% ipython --no-banner

In [1]: import numpy as np

In [2]: np.set_printoptions(precision=1, suppress=True, linewidth=160)

In [3]: def tidy(a):
   ...:     return np.round(a, 1) + 0
   ...: 

In [4]: arr = np.loadtxt("run4.csv", delimiter=",")

In [5]: arr
Out[5]: 
array([[ 0.9,  0.6, -0.7, -1.1],
       [ 0.2,  1.5, -0.8,  1.5],
       [ 2.4,  1. ,  2.5, -1.1],
       [ 0.9, -0.8, -1.8,  0.4],
       [-0.5,  1.3, -0.9,  0.4]])

In [6]: blk = np.stack([arr, -3 * arr, arr[::-1]])

In [7]: np.linalg.matrix_rank(blk.reshape(3, -1))
Out[7]: np.int64(2)

In [8]: print(tidy(np.linalg.norm(blk, axis=(1, 2))))
[ 5.5 16.4  5.5]

In [9]: x = np.array([1, 1, 1, 5])

In [10]: rhs = arr @ x

In [11]: b, lr = np.zeros(4), 1 / np.linalg.norm(arr, 2) ** 2

In [12]: for i in range(50):
    ...:     b -= lr * arr.T @ (arr @ b - rhs)
    ...:     if i % 10 == 0: print(i, round(np.linalg.norm(arr @ b - rhs), 1))
    ...: 
0 7.0
10 1.6
20 0.5
30 0.2
40 0.0

In [13]: tidy(b)
Out[13]: array([1., 1., 1., 5.])

In [14]: rng = np.random.default_rng(5443)

In [15]: A2 = arr + rng.integers(-2, 3, (5, 3)) @ rng.integers(-2, 3, (3, 4))

In [16]: print(tidy(A2))
[[-7.1  2.6  7.3 -3.1]
 [-3.8 -6.5  1.2 -4.5]
 [ 2.4  3.  -1.5  0.9]
 [-1.1 -9.8 -0.8 -5.6]
 [ 3.5  6.3 -1.9  4.4]]

In [17]: print(np.abs(A2 - arr).sum(axis=1))
[20. 20.  8. 18. 14.]

In [18]: tidy(A2 - arr)
Out[18]: 
array([[-8.,  2.,  8., -2.],
       [-4., -8.,  2., -6.],
       [ 0.,  2., -4.,  2.],
       [-2., -9.,  1., -6.],
       [ 4.,  5., -1.,  4.]])

In [19]: x = np.array([1, 2, 1, -1])

In [20]: rhs = A2 @ x

In [21]: tidy(np.linalg.lstsq(A2, rhs)[0])
Out[21]: array([ 1.,  2.,  1., -1.])

In [22]: tidy(np.linalg.solve(A2.T @ A2, A2.T @ rhs))
Out[22]: array([ 1.,  2.,  1., -1.])

In [23]: tidy(np.linalg.pinv(A2) @ A2)
Out[23]: 
array([[1., 0., 0., 0.],
       [0., 1., 0., 0.],
       [0., 0., 1., 0.],
       [0., 0., 0., 1.]])

In [24]: rhs = rhs + 0.1 * rng.normal(size=5)

In [25]: tidy(rhs)
Out[25]: array([  8.5, -11.1,   6. , -15.9,   9.8])

In [26]: b, *_ = np.linalg.lstsq(A2, rhs)

In [27]: tidy(b)
Out[27]: array([ 1.,  2.,  1., -1.])

In [28]: A2 = np.array([[-2], [-3], [8], [1], [1]])

In [29]: basis = np.array([[4, -4, -2]])

In [30]: feats = A2 @ basis

In [31]: feats
Out[31]: 
array([[ -8,   8,   4],
       [-12,  12,   6],
       [ 32, -32, -16],
       [  4,  -4,  -2],
       [  4,  -4,  -2]])

In [32]: # rows and columns are dependent

In [33]: A2 = np.array([[3, 1, -2], [4, -2, -5], [-5, 4, -2]])

In [34]: np.einsum("ik,kj->ij", feats, A2)
Out[34]: 
array([[-12,  -8, -32],
       [-18, -12, -48],
       [ 48,  32, 128],
       [  6,   4,  16],
       [  6,   4,  16]])

In [35]: print(np.einsum("ij,ij->i", feats, feats))
[ 144  324 2304   36   36]

In [36]: A2.T @ feats.T
Out[36]: 
array([[-12, -18,  48,   6,   6],
       [ -8, -12,  32,   4,   4],
       [-32, -48, 128,  16,  16]])

In [37]: print(np.einsum("ij->j", feats))
[ 20 -20 -10]
